>>> import numpy as np
>>> import numpy.linalg as la
>>> np.set_printoptions(suppress=True, linewidth=100)
>>> M = np.array([[0, 3, 0, 0], [0, 0, 0, 3], [0, 0, 2, 0], [0, 0, 0, 0]])
>>> # triangular: eigenvalues sit on the diagonal
>>> np.round(la.det(M), 2)
np.float64(0.0)
>>> rng = np.random.default_rng(36395)
>>> z = rng.permutation(4)
>>> z
array([3, 2, 1, 0])
>>> Y = M[z][:, z]
>>> np.trace(Y)
np.int64(2)
>>> np.round(np.sort(np.abs(la.eigvals(Y))), 2)
array([0., 0., 0., 2.])
>>> Y
array([[0, 0, 0, 0],
       [0, 2, 0, 0],
       [3, 0, 0, 0],
       [0, 0, 3, 0]])
>>> np.diag(Y)
array([0, 2, 0, 0])
>>> np.allclose(Y, M)
False
>>> round(float(la.det(Y)), 2), round(float(la.det(M[z])), 2)
(0.0, 0.0)
>>> proj = np.triu(np.array([[-1, 1, -1, -1], [2, -1, -2, 2], [1, 2, -2, 1], [-2, 2, 0, 2]]), 1) + np.eye(4)
>>> Y = proj @ M @ la.inv(proj)
>>> round(la.det(Y), 2)
np.float64(0.0)
>>> np.trace(Y), np.trace(M)
(np.float64(2.0), np.int64(2))
>>> np.poly(Y)
array([ 1., -2.,  0.,  0.,  0.])
>>> la.matrix_rank(Y)
np.int64(3)
>>> np.round(la.norm(M, axis=0), 2)
array([0., 3., 2., 3.])
>>> M @ M.T
array([[9, 0, 0, 0],
       [0, 9, 0, 0],
       [0, 0, 4, 0],
       [0, 0, 0, 0]])
>>> np.round(la.svd(M, compute_uv=False), 2)
array([3., 3., 2., 0.])
>>> np.round(la.pinv(M), 2)
array([[0.  , 0.  , 0.  , 0.  ],
       [0.33, 0.  , 0.  , 0.  ],
       [0.  , 0.  , 0.5 , 0.  ],
       [0.  , 0.33, 0.  , 0.  ]])
>>> E = np.load("sample8.npy")
>>> E
array([[6., 0., 0., 0., 0., 5.],
       [0., 6., 0., 5., 5., 0.],
       [0., 0., 6., 0., 0., 0.],
       [0., 5., 0., 6., 5., 0.],
       [0., 5., 0., 5., 6., 0.],
       [5., 0., 0., 0., 0., 6.]])
>>> # equal to its transpose
>>> Y = E[0, 0] * E[1:] - np.outer(E[1:, 0], E[0])
>>> Y
array([[ 0., 36.,  0., 30., 30.,  0.],
       [ 0.,  0., 36.,  0.,  0.,  0.],
       [ 0., 30.,  0., 36., 30.,  0.],
       [ 0., 30.,  0., 30., 36.,  0.],
       [ 0.,  0.,  0.,  0.,  0., 11.]])
>>> np.flatnonzero(~Y.round(6).any(axis=1))
array([], dtype=int64)
